% python3 -q
>>> import numpy as np
>>> import numpy.linalg as la
>>> np.set_printoptions(precision=2, suppress=True, linewidth=120)
>>> X = np.array([[0, 0, 0], [0, -4, 4], [0, 2, -2]])
>>> blk = np.stack([X, -2 * X, X[::-1]])
>>> blk.shape
(3, 3, 3)
>>> blk.sum(axis=0)
array([[ 0,  2, -2],
       [ 0,  0,  0],
       [ 0, -2,  2]])
>>> la.det(blk)
array([0., 0., 0.])
>>> (blk @ X.T).shape
(3, 3, 3)
>>> np.einsum("bij,cij->bc", blk, blk)
array([[ 40, -80,  32],
       [-80, 160, -64],
       [ 32, -64,  40]])
>>> la.matrix_rank(blk)
array([1, 1, 1])
>>> la.matrix_rank(blk.reshape(3, -1))
np.int64(2)
>>> round(float(la.det(X)), 2)
0.0
>>> (la.matrix_power((X != 0) + (X.T != 0) + np.eye(3), 3) > 0).astype(int)
array([[1, 0, 0],
       [0, 1, 1],
       [0, 1, 1]])
>>> (X != 0).astype(int)
array([[0, 0, 0],
       [0, 1, 1],
       [0, 1, 1]])
>>> np.flatnonzero(la.matrix_power((X != 0) + (X.T != 0) + np.eye(3), 3)[2])
array([1, 2])
>>> U, sig, VT = la.svd(X)
>>> np.argmax(sig[:-1] / (sig[1:] + 1e-6)) + 1
np.int64(1)
>>> sig.round(2) + 0
array([6.32, 0.  , 0.  ])
>>> Y = U[:, :1] @ np.diag(sig[:1]) @ VT[:1]
>>> round(float(la.norm(X - Y) / la.norm(X)), 2)
0.0
>>> J = np.load("w.npy")
>>> J
array([[ 3.17,  1.42,  1.68],
       [ 1.86,  1.5 ,  3.14],
       [ 4.55,  2.22,  1.9 ],
       [ 3.75,  2.25,  2.75],
       [ 4.65,  3.44,  4.23],
       [ 3.63,  2.35,  3.07],
       [ 0.78,  2.29,  5.79],
       [-0.73,  0.46,  3.65],
       [ 3.14,  1.63,  2.12],
       [ 1.17,  1.76,  4.34],
       [ 3.41,  1.72,  2.03],
       [ 4.  ,  2.88,  3.76],
       [ 1.99,  1.21,  2.43],
       [ 2.76,  1.63,  2.49]])
>>> cen = (J - J.mean(axis=0)) / J.std(axis=0)
>>> np.argwhere(np.abs(cen) > 2)
array([[4, 1],
       [6, 2],
       [7, 0],
       [7, 1]])
>>> cen.std(axis=0)
array([1., 1., 1.])
>>> coef = la.lstsq(np.delete(cen, 1, axis=1), cen[:, 1])[0]
>>> round(float(1 - np.var(cen[:, 1] - np.delete(cen, 1, axis=1) @ coef)), 2)
1.0
>>> coef
array([1.04, 0.79])
>>> np.abs(coef).argmax()
np.int64(0)
>>> cen = J - J.mean(axis=0)
>>> evecs = la.svd(cen)[2][:2]
>>> Y = cen - cen @ evecs.T @ evecs
>>> la.norm(Y, axis=1).round(6).argmax()
np.int64(13)
>>> np.diag(evecs.T @ evecs)
array([0.83, 0.33, 0.83])
>>> round(la.norm(Y) / la.norm(cen), 2)
np.float64(0.0)
>>> (cen @ evecs.T).std(axis=0)
array([1.65, 1.11])
>>> labels = J[:, 0] > np.median(J[:, 0])
>>> u = J[labels].mean(axis=0) - J[~labels].mean(axis=0)
>>> round(float((((J - J.mean(axis=0)) @ u > 0) == labels).mean()), 2)
0.86
>>> np.argsort(-np.abs(u).round(6), kind="stable")
array([0, 1, 2])
>>> W2 = J[[5, 8]].astype(float)
>>> for _ in range(7):
...     labels = la.norm(J[:, None] - W2, axis=-1).argmin(axis=1)
...     W2 = np.array([J[labels == j].mean(axis=0) for j in range(2)])
... 
>>> labels
array([0, 1, 0, 0, 0, 0, 1, 1, 0, 1, 0, 0, 1, 0])
>>> np.bincount(labels)
array([9, 5])
>>> x0 = np.array([-3, 0, 0])
>>> rhs = J @ x0
>>> np.round(la.lstsq(J, rhs)[0], 2) + 0
array([-3.,  0.,  0.])
>>> rng = np.random.default_rng(1009)
>>> rhs = rhs + 0.1 * rng.normal(size=14)
>>> rhs
array([ -9.44,  -5.46, -13.58, -11.26, -13.88, -10.77,  -2.26,   2.43,  -9.46,  -3.52, -10.14, -11.93,  -5.98,  -8.32])
>>> coef, *_ = la.lstsq(J, rhs)
>>> coef
array([-2.97, -0.09,  0.05])
>>> coef.round()
array([-3., -0.,  0.])
>>> round(la.norm(rhs - J @ coef), 2)
np.float64(0.26)
